% ipython --no-banner

In [1]: import numpy as np

In [2]: np.set_printoptions(suppress=True, linewidth=160)

In [3]: J = np.loadtxt("block16.csv", delimiter=",")

In [4]: J
Out[4]: 
array([[  0.8,   0.6,  -0.6,   0. ,  -0.3,  14. ,   0.5,  -1.9,  -0.5,   1. ,  -1.4,   1.5,   0.1,  -1.1,  -0.3],
       [ -0.5,   1.5,   1. ,   0.1,  -0.7,   8. ,  -1.1,  -0.3,  -0.5,   1. ,  -1.9,   0.6,  -1.1,  -0.4,  -1.3],
       [ -0.5,  -0.4,   0.7,  -0.3,  -1.2,  -9. ,   0. ,  -0.3,   1.1,   1.2,   1.2,  -0.4,   0.4,  -1.4,   1. ],
       [ -0.2,  -1.4,   0.8,  -1. ,   0.8,   7. ,   0.2,  -1.3,   0.5,   0.9,  -2.5,   1.4,   0.4,   1.2,  -0.7],
       [ -0.1,  -0.3,   1.1,  -0.1,  -0.5,   7. ,   0.4,   0.8,  -0.1,   0.8,  -0.5,  -2. ,  -1. ,  -1. ,  -0.1],
       [ -0.2,  -0.5,   0.6,  -0.3,   0.2,   0. ,  -0.3,  -2.7,  -0.7,   1.4,  -1.9,   0. ,   1.8,   1.1,  -0.3],
       [  0.1,  -1.1,  -0.2,  -1.1,   0.7, -21. ,   1.1,   0.3,   1. ,  -0.4,   0.4,  -0.1,   2. ,   0.8,  -0.3],
       [  0.5,   0. ,   0.9,   1.3,   0.2,  -8. ,  -0.2,   0.2,  -1.7,  -0.7,  -0.2,   1.1,   0. ,   2.4,   0.3],
       [  0. ,   0.1,   1.3,  -1.4,  -0.1,  -3. ,  -0.6,  -1.7,  -1.2,   0.3,   0.9,  -0.2,   0.7,  -1.1,   0.8],
       [ -0.2,   0.7,   0.4,  -0.4,  -0.5, -15. ,   0.3,  -0.7,  -1.9,   1.4,   0.1,  -0.3,  -1.1,   2.5,   0.7],
       [  0.9,   0. ,  -0.3,  -0.5,  -0.1,  13. ,  -1.6,   0.1,  -0.5,  -0.8,   1.5,  -1.9,   0.8,  -0.8,   0.9],
       [  0.6,  -0.7,  -1.2,  -1.4,  -0.1,  -3. ,   0.5,  -1. ,   1.1,  -0.5,   0.4,   1.1,   1.6,  -1.4,   1.3],
       [  0.8,  -1.1,  -0.8,   0.8,   0.2,   4. ,   1.2,  -0.9,   2.3,   0.3,  -2.8,   0.1,  -0.7,  -1.9,   1. ],
       [  0.8,   1.2,   1.5,  -1.6,   1. ,  -4. ,   1.5,  -2.6,  -0.6,   0.1,   0. ,  -0.2,   1.3,   0.7,  -1.5],
       [ -0.7,   0.5,   2. ,   1.2,   0.4,   5. ,  -0.7,   0.2,  -0.1,   0.6,   1.2,  -1.7,   0. ,  -0.3,  -0.5],
       [ -0.4,   0.5,  -1. ,  -0.2,   0.5,   5. ,   1.9,  -0.8,   0.7,   0.1,  -0.3,  -0.8,  -0.3,   0.5,  -1. ]])

In [5]: # column 5 is much longer than the rest

In [6]: P = J @ np.linalg.solve(J.T @ J, J.T)

In [7]: np.round(np.linalg.eigvalsh(P), 3) + 0
Out[7]: array([0., 1., 1., 1., 1., 1., 1., 1., 1., 1., 1., 1., 1., 1., 1., 1.])

In [8]: np.round(P @ J[:, 1], 3) + 0
Out[8]: array([ 0.6,  1.5, -0.4, -1.4, -0.3, -0.5, -1.1,  0. ,  0.1,  0.7,  0. , -0.7, -1.1,  1.2,  0.5,  0.5])

In [9]: x = np.array([4, -3, 0, 3, -4, -3, 5, 2, -3, -3, -4, -2, 3, 4, -2])

In [10]: h = np.maximum(J @ x, 0)

In [11]: np.round(np.maximum(J @ x, 0) - np.maximum(-J @ x, 0), 3)
Out[11]: array([-43.1, -30.9,  12.2, -15. , -18.1,   8. ,  73.3,  43.3,  -5.9,  50. , -45.2,   1.2,  -8.2,  16.7, -23.5,  -9.3])

In [12]: h.round(3)
Out[12]: array([ 0. ,  0. , 12.2,  0. ,  0. ,  8. , 73.3, 43.3,  0. , 50. ,  0. ,  1.2,  0. , 16.7,  0. ,  0. ])

In [13]: round(float(np.linalg.norm(J, 2)), 3)
Out[13]: 38.1

In [14]: np.linalg.norm(J, axis=1).argmax()
Out[14]: np.int64(6)

In [15]: np.round(np.linalg.norm(J[15] - J[10]), 3)
Out[15]: np.float64(9.651)

In [16]: np.round(np.linalg.norm(J[15], 1), 3), round(np.linalg.norm(J[15], np.inf), 3)
Out[16]: (np.float64(14.0), np.float64(5.0))

In [17]: J[15] @ J[10]
Out[17]: np.float64(60.97)

In [18]: round(float(np.linalg.norm(J, "nuc")), 3)
Out[18]: 82.852

In [19]: M2 = np.c_[J[:, :7] @ np.array([[4, 0, 0, 1, 2, 3, 2],
    ...:     [1, 3, 0, 1, 4, 5, 2],
    ...:     [5, 4, 3, 2, 5, 3, 0],
    ...:     [1, 4, 5, 5, 2, 4, 0],
    ...:     [5, 5, 1, 1, 2, 3, 2],
    ...:     [0, 5, 5, 5, 2, 4, 2],
    ...:     [0, 5, 2, 3, 1, 1, 0]]), np.array([2, -2, 1, -1, 1, 2, -1, 1, 2, -2, -1, -1, -1, -2, -1, 0])]

In [20]: M2.round(3)
Out[20]: 
array([[  -0.7,   70.4,   68.9,   71.4,   28.9,   59.2,   30.2,    2. ],
       [   1.1,   39.9,   40.6,   39.5,   23.7,   38.2,   16.6,   -2. ],
       [  -5.2,  -50.6,  -45.6,  -47.2,  -20.1,  -42.2,  -22.2,    1. ],
       [   4.8,   35. ,   33.6,   31.4,   11.8,   21.4,   12.4,   -1. ],
       [   2.2,   37.6,   38.1,   37. ,   17.3,   28. ,   12.2,    1. ],
       [   2.4,   -0.8,   -0.1,   -1.7,    0.1,   -2.2,   -1. ,    2. ],
       [   0.7, -104.5, -108.2, -107.9,  -46.9,  -91. ,  -42.6,   -1. ],
       [   8.8,  -31.2,  -31. ,  -31.6,   -7.7,  -22.2,  -14.6,    1. ],
       [   4.7,  -18.6,  -19.4,  -21.2,   -2.7,  -14.1,   -6. ,    2. ],
       [  -1. ,  -73.9,  -75.7,  -75.3,  -27.1,  -58.7,  -30. ,   -2. ],
       [   1.1,   53.3,   58.3,   57.9,   23.5,   49.9,   27.6,   -1. ],
       [  -6.2,  -25.5,  -24.7,  -23.1,  -16.1,  -22.7,   -6.4,   -1. ],
       [  -0.1,   23.7,   24.2,   25.9,    4.4,   15.5,    7.8,   -1. ],
       [  15.3,   -4.3,  -19.5,  -17.5,    6.2,   -5. ,   -2. ,   -2. ],
       [  10.9,   37.8,   36. ,   33.1,   23.1,   31.7,   10.4,   -1. ],
       [  -3.8,   33.7,   25.3,   28.3,    8.7,   20.9,   11.2,    0. ]])

In [21]: np.linalg.matrix_rank(M2)
Out[21]: np.int64(8)

In [22]: np.round(np.linalg.lstsq(J, M2[:, 0])[0], 3) + 0
Out[22]: array([4., 1., 5., 1., 5., 0., 0., 0., 0., 0., 0., 0., 0., 0., 0.])

In [23]: np.linalg.matrix_rank(np.c_[J, M2])
Out[23]: np.int64(16)

In [24]: arr = np.loadtxt("data.csv", delimiter=",")

In [25]: arr
Out[25]: 
array([[ 0.,  4.,  0.,  3., -2., -1., -2.,  1., -1.,  0.,  4.,  3.,  2.],
       [-4.,  0.,  1.,  1., -1., -4.,  0.,  1.,  2., -1.,  3.,  4.,  1.],
       [ 0., -1.,  0., -2., -1., -3.,  1., -1., -1., -1., -1.,  3.,  1.],
       [-3., -1.,  2.,  0., -2.,  4.,  0.,  2., -4.,  1., -3., -3., -1.],
       [ 2.,  1.,  1.,  2.,  0.,  2., -1.,  1., -3.,  0.,  2., -1.,  0.],
       [ 1.,  4.,  3., -4., -2.,  0.,  2.,  0.,  0.,  1., -3.,  0., -1.],
       [ 2.,  0., -1.,  0.,  1., -2.,  0., -3.,  1.,  1., -3.,  0.,  2.],
       [-1., -1.,  1., -2., -1.,  0.,  3.,  0., -2.,  3.,  2., -1.,  3.],
       [ 1., -2.,  1.,  4.,  3.,  0., -1.,  2.,  0., -4.,  3.,  0.,  1.],
       [ 0.,  1.,  1., -1.,  0., -1., -1., -3.,  4.,  0., -1., -3.,  0.],
       [-4., -3.,  1.,  3., -2.,  3.,  3., -2., -3.,  1.,  0.,  1., -1.],
       [-3., -4., -3.,  3.,  1.,  0.,  0.,  1.,  0.,  3., -1.,  0.,  3.],
       [-2., -1., -1.,  1.,  0.,  1., -2., -3., -1.,  0.,  1., -3.,  0.]])

In [26]: r = np.linalg.matrix_rank(arr)

In [27]: r
Out[27]: np.int64(12)

In [28]: ns = np.linalg.svd(arr)[2][r:].T

In [29]: ns.shape
Out[29]: (13, 1)

In [30]: np.linalg.matrix_rank(arr.T @ arr), np.linalg.matrix_rank(arr @ arr.T)
Out[30]: (np.int64(12), np.int64(12))

In [31]: Uu, sig, Vt = np.linalg.svd(arr)

In [32]: evecs = Vt[:(sig > 1e-8).sum()]

In [33]: rng = np.random.default_rng(4)

In [34]: x = arr[6] + 4 * arr[0] + rng.integers(2) * np.eye(13)[7]

In [35]: x
Out[35]: array([ 2., 16., -1., 12., -7., -6., -8.,  2., -3.,  1., 13., 12., 10.])

In [36]: np.linalg.matrix_rank(np.vstack([arr, x]))
Out[36]: np.int64(13)

In [37]: idx = rng.permutation(13)

In [38]: idx
Out[38]: array([ 1,  9,  0,  2, 12,  7, 10,  8,  6,  4,  3,  5, 11])

In [39]: M2 = arr[idx][:, idx]

In [40]: round(np.linalg.det(M2), 3), round(float(np.linalg.det(arr[idx])), 3)
Out[40]: (np.float64(0.0), -0.0)

In [41]: A = np.load("dump.npy")

In [42]: A
Out[42]: 
array([[1.   , 0.5  , 0.25 , 0.125, 0.062, 0.031, 0.016, 0.008],
       [0.5  , 1.   , 0.5  , 0.25 , 0.125, 0.062, 0.031, 0.016],
       [0.25 , 0.5  , 1.   , 0.5  , 0.25 , 0.125, 0.062, 0.031],
       [0.125, 0.25 , 0.5  , 1.   , 0.5  , 0.25 , 0.125, 0.062],
       [0.062, 0.125, 0.25 , 0.5  , 1.   , 0.5  , 0.25 , 0.125],
       [0.031, 0.062, 0.125, 0.25 , 0.5  , 1.   , 0.5  , 0.25 ],
       [0.016, 0.031, 0.062, 0.125, 0.25 , 0.5  , 1.   , 0.5  ],
       [0.008, 0.016, 0.031, 0.062, 0.125, 0.25 , 0.5  , 1.   ]])

In [43]: Lm = np.linalg.cholesky(A)

In [44]: np.round(np.prod(np.diag(Lm)) ** 2, 3), round(float(np.linalg.det(A)), 3)
Out[44]: (np.float64(0.133), 0.133)

In [45]: np.linalg.eigvalsh(A).min() > 0
Out[45]: np.True_

In [46]: np.allclose(arr[:-1].T @ np.linalg.lstsq(arr[:-1].T, arr[-1])[0], arr[-1])
Out[46]: True

In [47]: np.linalg.lstsq(arr[:-1].T, arr[-1])[2]
Out[47]: np.int32(12)

In [48]: E = np.array([[-2, 0, 0, 0, 0, 0],
    ...:     [0, -3, 0, 0, 0, 0],
    ...:     [0, 0, 8, 0, 0, 0],
    ...:     [0, 0, 0, 7, 0, 0],
    ...:     [0, 0, 0, 0, -9, 0],
    ...:     [0, 0, 0, 0, 0, -6]])

In [49]: E
Out[49]: 
array([[-2,  0,  0,  0,  0,  0],
       [ 0, -3,  0,  0,  0,  0],
       [ 0,  0,  8,  0,  0,  0],
       [ 0,  0,  0,  7,  0,  0],
       [ 0,  0,  0,  0, -9,  0],
       [ 0,  0,  0,  0,  0, -6]])

In [50]: # symmetric, so the eigenvalues are real

In [51]: Q, r_ = np.linalg.qr(E)

In [52]: Q.shape, r_.shape
Out[52]: ((6, 6), (6, 6))

In [53]: Q.T @ Q
Out[53]: 
array([[1., 0., 0., 0., 0., 0.],
       [0., 1., 0., 0., 0., 0.],
       [0., 0., 1., 0., 0., 0.],
       [0., 0., 0., 1., 0., 0.],
       [0., 0., 0., 0., 1., 0.],
       [0., 0., 0., 0., 0., 1.]])

In [54]: Q @ r_
Out[54]: 
array([[-2.,  0.,  0.,  0.,  0.,  0.],
       [ 0., -3.,  0.,  0.,  0.,  0.],
       [ 0.,  0.,  8.,  0.,  0.,  0.],
       [ 0.,  0.,  0.,  7.,  0.,  0.],
       [ 0.,  0.,  0.,  0., -9.,  0.],
       [ 0.,  0.,  0.,  0.,  0., -6.]])

In [55]: Q
Out[55]: 
array([[ 1.,  0.,  0.,  0.,  0.,  0.],
       [-0.,  1.,  0.,  0.,  0.,  0.],
       [-0., -0.,  1.,  0.,  0.,  0.],
       [-0., -0., -0.,  1.,  0.,  0.],
       [-0., -0., -0., -0.,  1.,  0.],
       [-0., -0., -0., -0., -0.,  1.]])

In [56]: M2 = E / np.linalg.norm(E, axis=1, keepdims=True)

In [57]: G = M2 @ M2.T

In [58]: np.degrees(np.arccos(np.clip(G[4, 0], -1, 1)))
Out[58]: np.float64(90.0)

In [59]: np.round(np.linalg.norm(M2, axis=1), 3)
Out[59]: array([1., 1., 1., 1., 1., 1.])

In [60]: x = np.array([-4, -6, -1, -2, -6, -7, -4, -1, 5, -4, -2, 8, 0])

In [61]: arr @ x
Out[61]: array([  7.,  86.,  59., -44., -57., -17.,  11., -27.,  -7.,   7.,  -3.,  16., -14.])

In [62]: arr @ (2 * x)
Out[62]: array([  14.,  172.,  118.,  -88., -114.,  -34.,   22.,  -54.,  -14.,   14.,   -6.,   32.,  -28.])
